% python3 -q
>>> import numpy as np
>>> import numpy.linalg as la
>>> np.set_printoptions(precision=3, suppress=True, linewidth=160)
>>> E = np.array([[1, -3, 9, -27],
...     [1, -2, 4, -8],
...     [1, -1, 1, -1],
...     [1, 0, 0, 0],
...     [1, 1, 1, 1]])
>>> proj = E @ la.solve(E.T @ E, E.T)
>>> print(np.diag(proj))
[0.986 0.771 0.486 0.771 0.986]
>>> print(np.allclose(proj @ proj, proj))
True
>>> print(np.round(proj @ E[:, 3], 3) + 0)
[-27.  -8.  -1.   0.   1.]
>>> print(np.round(la.eigvalsh(proj), 3) + 0)
[0. 1. 1. 1. 1.]
>>> print(proj)
[[ 0.986  0.057 -0.086  0.057 -0.014]
 [ 0.057  0.771  0.343 -0.229  0.057]
 [-0.086  0.343  0.486  0.343 -0.086]
 [ 0.057 -0.229  0.343  0.771  0.057]
 [-0.014  0.057 -0.086  0.057  0.986]]
>>> print(la.matrix_rank(np.eye(5) - proj))
1
>>> vec = np.array([2, -1, 0, 2])
>>> print(np.sign((E @ vec).round(6)))
[-1 -1  1  1  1]
>>> print(E @ vec)
[-49 -12   1   2   3]
>>> print(E @ (2 * vec))
[-98 -24   2   4   6]
>>> print(np.einsum("ij,j->i", E, vec))
[-49 -12   1   2   3]
>>> print(E * vec)
[[  2   3   0 -54]
 [  2   2   0 -16]
 [  2   1   0  -2]
 [  2   0   0   0]
 [  2  -1   0   2]]
>>> left, s, vt = la.svd(E)
>>> print(s)
[30.076  2.5    1.558  0.857]
>>> other = left[:, :1] @ np.diag(s[:1]) @ vt[:1]
>>> print(round(float(np.abs(E - other).max()), 3))
1.224
